$ ipython --no-banner

In [1]: import numpy as np

In [2]: np.set_printoptions(precision=2, suppress=True, linewidth=200, floatmode="fixed")

In [3]: tidy = lambda a: np.round(a, 2) + 0

In [4]: other = np.array([[0, 1, 0, 0], [-4, 1, -5, 3], [1, 0, -4, 1], [1, 5, 5, -4]])

In [5]: J = np.triu(other)

In [6]: J
Out[6]: 
array([[ 0,  1,  0,  0],
       [ 0,  1, -5,  3],
       [ 0,  0, -4,  1],
       [ 0,  0,  0, -4]])

In [7]: Uu, s, VT = np.linalg.svd(J)

In [8]: V = VT[:(s > 1e-8).sum()]

In [9]: rng = np.random.default_rng(6438)

In [10]: vec = J[2] + -2 * J[0] + rng.integers(2) * np.eye(4)[2]

In [11]: vec
Out[11]: array([ 0.00, -2.00, -4.00,  1.00])

In [12]: tidy(V.T @ V)
Out[12]: 
array([[0.00, 0.00, 0.00, 0.00],
       [0.00, 1.00, 0.00, 0.00],
       [0.00, 0.00, 1.00, 0.00],
       [0.00, 0.00, 0.00, 1.00]])

In [13]: tidy(np.linalg.norm(vec - V.T @ V @ vec))
Out[13]: np.float64(0.0)

In [14]: np.allclose(V.T @ V @ vec, vec)
Out[14]: True

In [15]: tidy(np.linalg.norm(J, 1)), tidy(np.linalg.norm(J, np.inf))
Out[15]: (np.float64(9.0), np.float64(9.0))

In [16]: print(tidy(np.linalg.norm(J[3], 1)), tidy(np.linalg.norm(J[3], np.inf)))
4.0 4.0

In [17]: J[3] @ J[0]
Out[17]: np.int64(0)

In [18]: tidy(np.linalg.norm(J[3] - J[0]))
Out[18]: np.float64(4.12)

In [19]: r = np.linalg.matrix_rank(J)

In [20]: r
Out[20]: np.int64(3)

In [21]: ns = np.linalg.svd(J)[2][r:].T

In [22]: [int(np.linalg.matrix_rank(J[:, :j + 1])) for j in range(4)]
Out[22]: [0, 1, 2, 3]

In [23]: np.allclose(J @ ns, 0)
Out[23]: True

In [24]: other = np.array([[-3, 2, 0], [-1, 3, -2], [1, -2, -2], [-1, -1, 1]])

In [25]: other.T @ J.T
Out[25]: 
array([[-1, -9, -5,  4],
       [ 3, 10,  7,  4],
       [-2, 11,  9, -4]])

In [26]: other @ J
Traceback (most recent call last):
  Cell In[26], line 1
    other @ J
ValueError: matmul: Input operand 1 has a mismatch in its core dimension 0, with gufunc signature (n?,k),(k,m?)->(n?,m?) (size 4 is different from 3)


In [27]: np.einsum("ij,ij->i", J, J)
Out[27]: array([ 1, 35, 17, 16])

In [28]: np.einsum("ik,kj->ij", J, other)
Out[28]: 
array([[-1,  3, -2],
       [-9, 10, 11],
       [-5,  7,  9],
       [ 4,  4, -4]])

In [29]: np.vstack([J, other.T]).shape
Out[29]: (7, 4)

In [30]: m1 = np.load("run11.npy")

In [31]: tidy(m1)
Out[31]: 
array([[0.19, 0.14, 0.08, 0.19, 0.19, 0.19, 0.14],
       [0.14, 0.10, 0.06, 0.14, 0.14, 0.14, 0.10],
       [0.08, 0.06, 0.04, 0.08, 0.08, 0.08, 0.06],
       [0.19, 0.14, 0.08, 0.19, 0.19, 0.19, 0.14],
       [0.19, 0.14, 0.08, 0.19, 0.19, 0.19, 0.14],
       [0.19, 0.14, 0.08, 0.19, 0.19, 0.19, 0.14],
       [0.14, 0.10, 0.06, 0.14, 0.14, 0.14, 0.10]])

In [32]: vec = np.array([3, 3, 0, 3, 0, -2, -2])

In [33]: print(tidy(m1 @ vec))
[0.91 0.65 0.39 0.91 0.91 0.91 0.65]

In [34]: tidy(m1 @ m1 @ vec)
Out[34]: array([0.91, 0.65, 0.39, 0.91, 0.91, 0.91, 0.65])

In [35]: np.trace(m1)
Out[35]: np.float64(1.0)

In [36]: print(tidy((vec - m1 @ vec) @ (m1 @ vec)))
0.0

In [37]: vals, V = np.linalg.eigh(m1)

In [38]: tidy(np.abs(V[:, -1]))
Out[38]: array([0.44, 0.31, 0.19, 0.44, 0.44, 0.44, 0.31])

In [39]: tidy(np.linalg.eigvalsh(m1 @ m1))
Out[39]: array([0.00, 0.00, 0.00, 0.00, 0.00, 0.00, 1.00])

In [40]: tidy(V.T @ m1 @ V)
Out[40]: 
array([[0.00, 0.00, 0.00, 0.00, 0.00, 0.00, 0.00],
       [0.00, 0.00, 0.00, 0.00, 0.00, 0.00, 0.00],
       [0.00, 0.00, 0.00, 0.00, 0.00, 0.00, 0.00],
       [0.00, 0.00, 0.00, 0.00, 0.00, 0.00, 0.00],
       [0.00, 0.00, 0.00, 0.00, 0.00, 0.00, 0.00],
       [0.00, 0.00, 0.00, 0.00, 0.00, 0.00, 0.00],
       [0.00, 0.00, 0.00, 0.00, 0.00, 0.00, 1.00]])

In [41]: r = np.linalg.matrix_rank(m1)

In [42]: print(r)
1

In [43]: ns = np.linalg.svd(m1)[2][r:].T

In [44]: ns.shape
Out[44]: (7, 6)

In [45]: print([int(np.linalg.matrix_rank(np.delete(m1, i, axis=0))) for i in range(7)])
[1, 1, 1, 1, 1, 1, 1]

In [46]: np.allclose(m1 @ ns, 0)
Out[46]: True

In [47]: tidy(ns @ ns.T)
Out[47]: 
array([[ 0.81, -0.14, -0.08, -0.19, -0.19, -0.19, -0.14],
       [-0.14,  0.90, -0.06, -0.14, -0.14, -0.14, -0.10],
       [-0.08, -0.06,  0.96, -0.08, -0.08, -0.08, -0.06],
       [-0.19, -0.14, -0.08,  0.81, -0.19, -0.19, -0.14],
       [-0.19, -0.14, -0.08, -0.19,  0.81, -0.19, -0.14],
       [-0.19, -0.14, -0.08, -0.19, -0.19,  0.81, -0.14],
       [-0.14, -0.10, -0.06, -0.14, -0.14, -0.14,  0.90]])

In [48]: def softmax(z):
    ...:     e = np.exp(z - z.max(axis=-1, keepdims=True))
    ...:     return e / e.sum(axis=-1, keepdims=True)
    ...: 

In [49]: tidy(softmax(m1).sum(axis=1))
Out[49]: array([1.00, 1.00, 1.00, 1.00, 1.00, 1.00, 1.00])

In [50]: tidy(softmax(m1[1]))
Out[50]: array([0.15, 0.14, 0.14, 0.15, 0.15, 0.15, 0.14])

In [51]: scores = m1 @ m1.T / np.sqrt(7)

In [52]: tidy(softmax(scores))
Out[52]: 
array([[0.14, 0.14, 0.14, 0.14, 0.14, 0.14, 0.14],
       [0.14, 0.14, 0.14, 0.14, 0.14, 0.14, 0.14],
       [0.14, 0.14, 0.14, 0.14, 0.14, 0.14, 0.14],
       [0.14, 0.14, 0.14, 0.14, 0.14, 0.14, 0.14],
       [0.14, 0.14, 0.14, 0.14, 0.14, 0.14, 0.14],
       [0.14, 0.14, 0.14, 0.14, 0.14, 0.14, 0.14],
       [0.14, 0.14, 0.14, 0.14, 0.14, 0.14, 0.14]])

In [53]: tidy(softmax(scores + np.triu(np.full(scores.shape, -np.inf), 1)))
Out[53]: 
array([[1.00, 0.00, 0.00, 0.00, 0.00, 0.00, 0.00],
       [0.50, 0.50, 0.00, 0.00, 0.00, 0.00, 0.00],
       [0.34, 0.33, 0.33, 0.00, 0.00, 0.00, 0.00],
       [0.25, 0.25, 0.24, 0.25, 0.00, 0.00, 0.00],
       [0.20, 0.20, 0.19, 0.20, 0.20, 0.00, 0.00],
       [0.17, 0.16, 0.16, 0.17, 0.17, 0.17, 0.00],
       [0.14, 0.14, 0.14, 0.14, 0.14, 0.14, 0.14]])

In [54]: tidy(softmax(scores)[1] @ m1)
Out[54]: array([0.16, 0.12, 0.07, 0.16, 0.16, 0.16, 0.12])

In [55]: softmax(scores).round(6).argmax(axis=1)
Out[55]: array([0, 0, 0, 0, 0, 0, 0])
